% python3 -q
>>> import numpy as np
>>> np.set_printoptions(precision=3, suppress=True, linewidth=120, floatmode="fixed")
>>> feats = np.loadtxt("mat.csv", delimiter=",")
>>> feats
array([[-2.000,  5.000,  0.000,  0.000],
       [ 5.000,  7.000,  5.000,  0.000],
       [ 0.000,  5.000,  6.000,  5.000],
       [ 0.000,  0.000,  5.000, -7.000]])
>>> round(np.linalg.eigvalsh(feats).min(), 3)
np.float64(-8.937)
>>> K = np.load("a.npy")
>>> print(K)
[[ -0.800  -0.400   0.700]
 [  0.200  -0.800   0.300]
 [ -1.200  -1.600  -0.700]
 [  0.900  -0.200   0.100]
 [ -0.500   2.100   0.400]
 [  1.300  -1.400   2.200]
 [ -0.300  -0.600   0.000]
 [ -1.400   0.000   1.700]
 [ -0.500  -0.900  -0.400]
 [  1.300  -1.000   0.100]
 [  1.700  -2.700   0.200]
 [ -0.100   1.700  -1.000]
 [  0.300  -1.300  -1.100]
 [ -0.500  -1.200   0.600]
 [ -0.600  -1.800   0.000]
 [  0.600  -0.100   1.300]
 [  0.400  -0.600  -0.600]
 [ -0.100  -1.700   1.200]
 [  0.900   0.000  -0.300]
 [  6.000 -11.500   1.000]
 [ -1.000   0.300  -0.100]
 [  1.600   0.700  -0.400]
 [  0.100   0.700  -0.900]
 [  1.200  -0.800   0.000]
 [ -0.800   0.800   1.100]
 [  0.200  -0.200   1.100]
 [  0.700  -1.300   0.600]]
>>> labels = K[:, 2] > np.median(K[:, 2])
>>> r0 = K[labels].mean(axis=0) - K[~labels].mean(axis=0)
>>> print(((K - K.mean(axis=0)) @ r0 > 0).astype(int))
[0 0 0 0 0 1 0 1 0 1 1 0 0 1 1 1 0 1 0 1 0 0 0 0 0 1 1]
>>> round(float((((K - K.mean(axis=0)) @ r0 > 0) == labels).mean()), 3)
0.778
>>> E = np.load("layer13.npy")
>>> E
array([[ 8, -1,  9],
       [ 9,  8, -1],
       [-1,  9,  8]])
>>> Q, R = np.linalg.qr(E)
>>> np.allclose(R.T @ R, E.T @ E)
True
>>> Q @ R
array([[ 8.000, -1.000,  9.000],
       [ 9.000,  8.000, -1.000],
       [-1.000,  9.000,  8.000]])
>>> round(abs(R[0, 0]), 3), round(float(np.linalg.norm(E[:, 0])), 3)
(np.float64(12.083), 12.083)
>>> print(np.round(Q.T @ Q, 3) + 0)
[[1.000 0.000 0.000]
 [0.000 1.000 0.000]
 [0.000 0.000 1.000]]
>>> rng = np.random.default_rng(36866)
>>> Y = K + rng.integers(-2, 3, (27, 1)) @ rng.integers(-2, 3, (1, 3))
>>> print(Y)
[[ -0.800  -0.400   1.700]
 [  0.200  -0.800  -1.700]
 [ -1.200  -1.600  -0.700]
 [  0.900  -0.200   2.100]
 [ -0.500   2.100   1.400]
 [  1.300  -1.400   3.200]
 [ -0.300  -0.600   1.000]
 [ -1.400   0.000   1.700]
 [ -0.500  -0.900  -1.400]
 [  1.300  -1.000  -0.900]
 [  1.700  -2.700   0.200]
 [ -0.100   1.700  -2.000]
 [  0.300  -1.300  -0.100]
 [ -0.500  -1.200  -0.400]
 [ -0.600  -1.800   2.000]
 [  0.600  -0.100   0.300]
 [  0.400  -0.600   1.400]
 [ -0.100  -1.700   1.200]
 [  0.900   0.000   1.700]
 [  6.000 -11.500   0.000]
 [ -1.000   0.300  -1.100]
 [  1.600   0.700   1.600]
 [  0.100   0.700  -0.900]
 [  1.200  -0.800   2.000]
 [ -0.800   0.800  -0.900]
 [  0.200  -0.200  -0.900]
 [  0.700  -1.300   2.600]]
>>> np.linalg.matrix_rank(Y - K, tol=1e-8)
np.int64(1)
>>> np.linalg.svd(Y - K, compute_uv=False)
array([7.211, 0.000, 0.000])
>>> print(np.abs(Y - K).sum(axis=1))
[1.000 2.000 0.000 2.000 1.000 1.000 1.000 0.000 1.000 1.000 0.000 1.000 1.000 1.000 2.000 1.000 2.000 0.000 2.000
 1.000 1.000 2.000 0.000 2.000 2.000 2.000 2.000]
>>> proj = np.triu(np.array([[-2, -2, -3], [-1, 1, -2], [0, 0, -3]]), 1) + np.eye(3)
>>> Y = proj @ E @ np.linalg.inv(proj)
>>> round(np.linalg.det(Y), 3)
np.float64(1456.0)
>>> np.linalg.matrix_rank(Y)
np.int64(3)
>>> np.trace(Y), np.trace(E)
(np.float64(24.0), np.int64(24))
>>> arr = np.load("m.npy")
>>> arr
array([[-0.413, -1.901, -1.733, -0.989, -0.437, -1.022],
       [-0.576,  0.319, -1.844,  1.687,  1.194, -0.946],
       [ 0.999, -2.478, -0.082,  1.124,  0.332, -0.693],
       [-1.592,  1.404,  0.277,  0.399, -1.244,  1.646],
       [ 0.943, -1.406,  1.897,  0.752, -0.044, -1.403],
       [ 0.948, -2.348, -0.280,  0.104, -1.257, -0.958],
       [-1.025,  1.141, -0.316, -1.465,  2.064, -0.374],
       [-0.247,  1.765,  0.049,  1.859,  1.343,  0.749],
       [ 0.202,  0.791, -2.355,  1.121,  0.672, -1.040],
       [-0.144,  2.432, -0.971, -1.355, -0.401,  0.359],
       [ 0.149,  1.849, -2.251, -0.079,  0.365,  0.593],
       [ 2.232,  1.512, -0.824,  0.853, -0.267, -0.503],
       [ 1.079,  0.930, -2.018,  1.182, -0.711, -0.999],
       [-0.422,  0.462, -0.511,  2.711, -0.953,  0.299],
       [ 0.658,  2.716,  0.979, -0.262,  0.105,  0.391],
       [-2.441,  0.206, -0.920,  1.081,  0.262, -0.956],
       [ 1.095, -0.457, -0.512,  0.310, -2.645,  0.491]])
>>> proj = arr @ np.linalg.solve(arr.T @ arr, arr.T)
>>> np.trace(proj)
np.float64(6.0)
>>> np.round(np.linalg.eigvalsh(proj), 3) + 0
array([0.000, 0.000, 0.000, 0.000, 0.000, 0.000, 0.000, 0.000, 0.000, 0.000, 0.000, 1.000, 1.000, 1.000, 1.000, 1.000,
       1.000])
>>> labels = arr[:, 5] > np.median(arr[:, 5])
>>> r0 = arr[labels].mean(axis=0) - arr[~labels].mean(axis=0)
>>> labels.astype(int)
array([0, 0, 0, 1, 0, 0, 1, 1, 0, 1, 1, 0, 0, 1, 1, 0, 1])
>>> r0
array([-0.521,  1.900,  0.500, -0.504, -0.142,  1.466])
